In [1]: import numpy as np

In [2]: from numpy import linalg as LA

In [3]: np.set_printoptions(suppress=True, linewidth=140)

In [4]: rnd = lambda a: np.round(a, 2) + 0

In [5]: F = np.loadtxt("data.csv", delimiter=",")

In [6]: print(F)
[[5. 0. 4. 3. 0. 0. 3. 1. 3. 5.]
 [2. 4. 4. 3. 3. 1. 2. 5. 4. 3.]
 [5. 0. 4. 3. 0. 0. 3. 1. 3. 5.]
 [3. 4. 1. 5. 1. 4. 1. 3. 1. 2.]
 [0. 5. 5. 5. 5. 5. 1. 0. 5. 0.]
 [1. 0. 4. 0. 4. 0. 5. 4. 5. 5.]
 [4. 1. 1. 3. 5. 3. 2. 0. 4. 3.]
 [2. 2. 1. 3. 3. 1. 2. 2. 5. 3.]
 [0. 1. 5. 5. 5. 3. 1. 2. 2. 0.]]

In [7]: print(F[1] @ F[3])
75.0

In [8]: print(rnd(LA.norm(F) ** 2 / LA.norm(F, 2) ** 2))
1.37

In [9]: print(rnd(LA.norm(F[1] - F[3])))
6.48

In [10]: print(rnd(LA.norm(F, "nuc")))
61.31

In [11]: print(rnd(LA.norm(F, 2)))
25.75

In [12]: W = np.array([[-3, -1, -1],
    ...:     [-2, 0, -1],
    ...:     [3, -2, -2],
    ...:     [0, 0, 3],
    ...:     [2, 0, -3],
    ...:     [1, -2, 2],
    ...:     [3, -3, -3],
    ...:     [-2, -3, 2],
    ...:     [2, -2, 2],
    ...:     [2, 0, 0]])

In [13]: coef = np.array([7, 7, -9])

In [14]: H = np.maximum(F @ W + coef, 0)

In [15]: print(rnd((H > 0).mean(axis=0)))
[1.   0.   0.11]

In [16]: print(LA.matrix_rank(H))
2

In [17]: W2 = np.array([[3, 1, 3], [0, 0, 1], [2, 2, 2]])

In [18]: print(H @ W2)
[[ 81.  27.  81.]
 [ 66.  22.  66.]
 [ 81.  27.  81.]
 [ 20.  16.  20.]
 [120.  40. 120.]
 [153.  51. 153.]
 [ 87.  29.  87.]
 [ 75.  25.  75.]
 [108.  36. 108.]]

In [19]: print((H @ W2).round(6).argmax(axis=1))
[0 0 0 0 0 0 0 0 0]

In [20]: print(W @ W2)
[[-11  -5 -12]
 [ -8  -4  -8]
 [  5  -1   3]
 [  6   6   6]
 [  0  -4   0]
 [  7   5   5]
 [  3  -3   0]
 [ -2   2  -5]
 [ 10   6   8]
 [  6   2   6]]

In [21]: print(LA.cond(F) > 100)
True

In [22]: print([round(float(x), 2) for x in LA.svd(F, compute_uv=False)[:3]])
[25.75, 11.02, 7.18]

In [23]: x = np.array([3, -2, 2, 0, 3, 3, 0, -3, -1, 2])

In [24]: print(F * x)
[[ 15.  -0.   8.   0.   0.   0.   0.  -3.  -3.  10.]
 [  6.  -8.   8.   0.   9.   3.   0. -15.  -4.   6.]
 [ 15.  -0.   8.   0.   0.   0.   0.  -3.  -3.  10.]
 [  9.  -8.   2.   0.   3.  12.   0.  -9.  -1.   4.]
 [  0. -10.  10.   0.  15.  15.   0.  -0.  -5.   0.]
 [  3.  -0.   8.   0.  12.   0.   0. -12.  -5.  10.]
 [ 12.  -2.   2.   0.  15.   9.   0.  -0.  -4.   6.]
 [  6.  -4.   2.   0.   9.   3.   0.  -6.  -5.   6.]
 [  0.  -2.  10.   0.  15.   9.   0.  -6.  -2.   0.]]

In [25]: print(np.sign((F @ x).round(6)))
[1. 1. 1. 1. 1. 1. 1. 1. 1.]

In [26]: print(F @ np.ones(10))
[24. 31. 24. 25. 31. 28. 26. 24. 24.]

In [27]: U, s, vt = LA.svd(F)

In [28]: print(np.argmax(s[:-1] / (s[1:] + 1e-6)) + 1)
8

In [29]: print(rnd(s))
[25.75 11.02  7.18  5.5   4.99  3.41  2.01  1.44  0.  ]

In [30]: M2 = U[:, :8] @ np.diag(s[:8]) @ vt[:8]

In [31]: print(rnd(M2))
[[5. 0. 4. 3. 0. 0. 3. 1. 3. 5.]
 [2. 4. 4. 3. 3. 1. 2. 5. 4. 3.]
 [5. 0. 4. 3. 0. 0. 3. 1. 3. 5.]
 [3. 4. 1. 5. 1. 4. 1. 3. 1. 2.]
 [0. 5. 5. 5. 5. 5. 1. 0. 5. 0.]
 [1. 0. 4. 0. 4. 0. 5. 4. 5. 5.]
 [4. 1. 1. 3. 5. 3. 2. 0. 4. 3.]
 [2. 2. 1. 3. 3. 1. 2. 2. 5. 3.]
 [0. 1. 5. 5. 5. 3. 1. 2. 2. 0.]]

In [32]: print(rnd(np.abs(F - M2).max()))
0.0

In [33]: print(LA.matrix_rank(F, rtol=0.05))
8

In [34]: W0 = np.loadtxt("run12.csv", delimiter=",")

In [35]: print(W0)
[[  4.   1.   2.  -1.  -3.  -1.  -1.   2.]
 [  7.   1.  -1.   1.  -5.   0.  -1.   1.]
 [  5.   6.   1.   1.  -2.   3.  -6.  -3.]
 [  8.   1.   0.  -4.  -4.   8.  -4.   1.]
 [  4.  -2.   5.  -6.   1.   8.  -3.   5.]
 [  0.  -4.   2.  -5.   3.  10.  -3.   0.]
 [ -2.   1.   1.  -7.  -1.  10.  -8.   0.]
 [  2.   2.   4.  -4.   2.  11.  -5.  -4.]
 [  6.   6.   1.  -9.   5.  15.  -6.  -2.]
 [  5.  11.  -3. -14.   1.  12.  -8.  -2.]
 [  4.  15.  -4. -18.  -1.  16.  -6.  -1.]
 [  8.  16.  -1. -17.   0.  14.  -5.  -4.]
 [ 13.  15.  -6. -22.   0.  11.  -1.  -2.]
 [  9.  14. -11. -25.   0.  12.   3.   1.]
 [ 11.  15.  -7. -21.   3.  13.   2.   2.]
 [ 14.  13. -10. -22.   3.  17.  -1.   7.]
 [ 11.  16.  -6. -21.   1.  12.   4.  10.]
 [ 13.  13.  -7. -24.   0.  17.   2.   5.]
 [ 17.  17.  -8. -24.   0.  15.  -3.   8.]
 [ 14.  21.  -7. -19.  -4.  15.  -6.  12.]
 [ 11.  26.  -7. -16.   0.  16.  -6.  11.]
 [ 13.  28.  -3. -12.   3.  13.  -4.   7.]
 [ 11.  25.  -4. -12.   8.  12.   0.   2.]
 [ 12.  28.  -2. -13.  11.  16.   0.   6.]
 [ 11.  32.   2. -16.  14.  20.   1.   9.]
 [ 13.  27.  -3. -16.  10.  24.   6.  13.]
 [ 14.  29.  -7. -11.  11.  28.  11.  16.]
 [ 15.  28. -11. -14.   7.  26.  13.  13.]
 [ 12.  23. -14. -17.   5.  30.  11.  14.]
 [ 12.  22. -13. -12.   4.  35.  10.  17.]
 [ 12.  20. -11.  -7.   9.  30.  13.  22.]
 [ 12.  24. -13.  -2.   5.  26.  15.  18.]
 [ 11.  19. -11.   0.   6.  24.  14.  16.]
 [ 11.  21. -15.   4.   5.  28.  17.  20.]
 [ 11.  21. -14.   3.   2.  32.  15.  16.]
 [ 10.  16. -11.   2.   5.  34.  17.  15.]
 [ 11.  18. -12.   7.   4.  39.  13.  10.]
 [ 14.  14. -13.  12.   6.  39.   8.   8.]
 [ 14.  13. -17.  12.   5.  40.   7.   3.]
 [ 12.  11. -22.  12.   4.  39.   2.   3.]
 [  8.   8. -25.  10.   0.  41.   1.   5.]]

In [36]: M2 = W0[0, 0] * W0[1:] - np.outer(W0[1:, 0], W0[0])

In [37]: print(M2)
[[   0.   -3.  -18.   11.    1.    7.    3.  -10.]
 [   0.   19.   -6.    9.    7.   17.  -19.  -22.]
 [   0.   -4.  -16.   -8.    8.   40.   -8.  -12.]
 [   0.  -12.   12.  -20.   16.   36.   -8.   12.]
 [   0.  -16.    8.  -20.   12.   40.  -12.    0.]
 [   0.    6.    8.  -30.  -10.   38.  -34.    4.]
 [   0.    6.   12.  -14.   14.   46.  -18.  -20.]
 [   0.   18.   -8.  -30.   38.   66.  -18.  -20.]
 [   0.   39.  -22.  -51.   19.   53.  -27.  -18.]
 [   0.   56.  -24.  -68.    8.   68.  -20.  -12.]
 [   0.   56.  -20.  -60.   24.   64.  -12.  -32.]
 [   0.   47.  -50.  -75.   39.   57.    9.  -34.]
 [   0.   47.  -62.  -91.   27.   57.   21.  -14.]
 [   0.   49.  -50.  -73.   45.   63.   19.  -14.]
 [   0.   38.  -68.  -74.   54.   82.   10.    0.]
 [   0.   53.  -46.  -73.   37.   59.   27.   18.]
 [   0.   39.  -54.  -83.   39.   81.   21.   -6.]
 [   0.   51.  -66.  -79.   51.   77.    5.   -2.]
 [   0.   70.  -56.  -62.   26.   74.  -10.   20.]
 [   0.   93.  -50.  -53.   33.   75.  -13.   22.]
 [   0.   99.  -38.  -35.   51.   65.   -3.    2.]
 [   0.   89.  -38.  -37.   65.   59.   11.  -14.]
 [   0.  100.  -32.  -40.   80.   76.   12.    0.]
 [   0.  117.  -14.  -53.   89.   91.   15.   14.]
 [   0.   95.  -38.  -51.   79.  109.   37.   26.]
 [   0.  102.  -56.  -30.   86.  126.   58.   36.]
 [   0.   97.  -74.  -41.   73.  119.   67.   22.]
 [   0.   80.  -80.  -56.   56.  132.   56.   32.]
 [   0.   76.  -76.  -36.   52.  152.   52.   44.]
 [   0.   68.  -68.  -16.   72.  132.   64.   64.]
 [   0.   84.  -76.    4.   56.  116.   72.   48.]
 [   0.   65.  -66.   11.   57.  107.   67.   42.]
 [   0.   73.  -82.   27.   53.  123.   79.   58.]
 [   0.   73.  -78.   23.   41.  139.   71.   42.]
 [   0.   54.  -64.   18.   50.  146.   78.   40.]
 [   0.   61.  -70.   39.   49.  167.   63.   18.]
 [   0.   42.  -80.   62.   66.  170.   46.    4.]
 [   0.   38.  -96.   62.   62.  174.   42.  -16.]
 [   0.   32. -112.   60.   52.  168.   20.  -12.]
 [   0.   24. -116.   48.   24.  172.   12.    4.]]

In [38]: print(W0[:, 0] / W0[0, 0])
[ 1.    1.75  1.25  2.    1.    0.   -0.5   0.5   1.5   1.25  1.    2.    3.25  2.25  2.75  3.5   2.75  3.25  4.25  3.5   2.75  3.25  2.75
  3.    2.75  3.25  3.5   3.75  3.    3.    3.    3.    2.75  2.75  2.75  2.5   2.75  3.5   3.5   3.    2.  ]

In [39]: print(np.flatnonzero(~M2.round(6).any(axis=1)))
[]
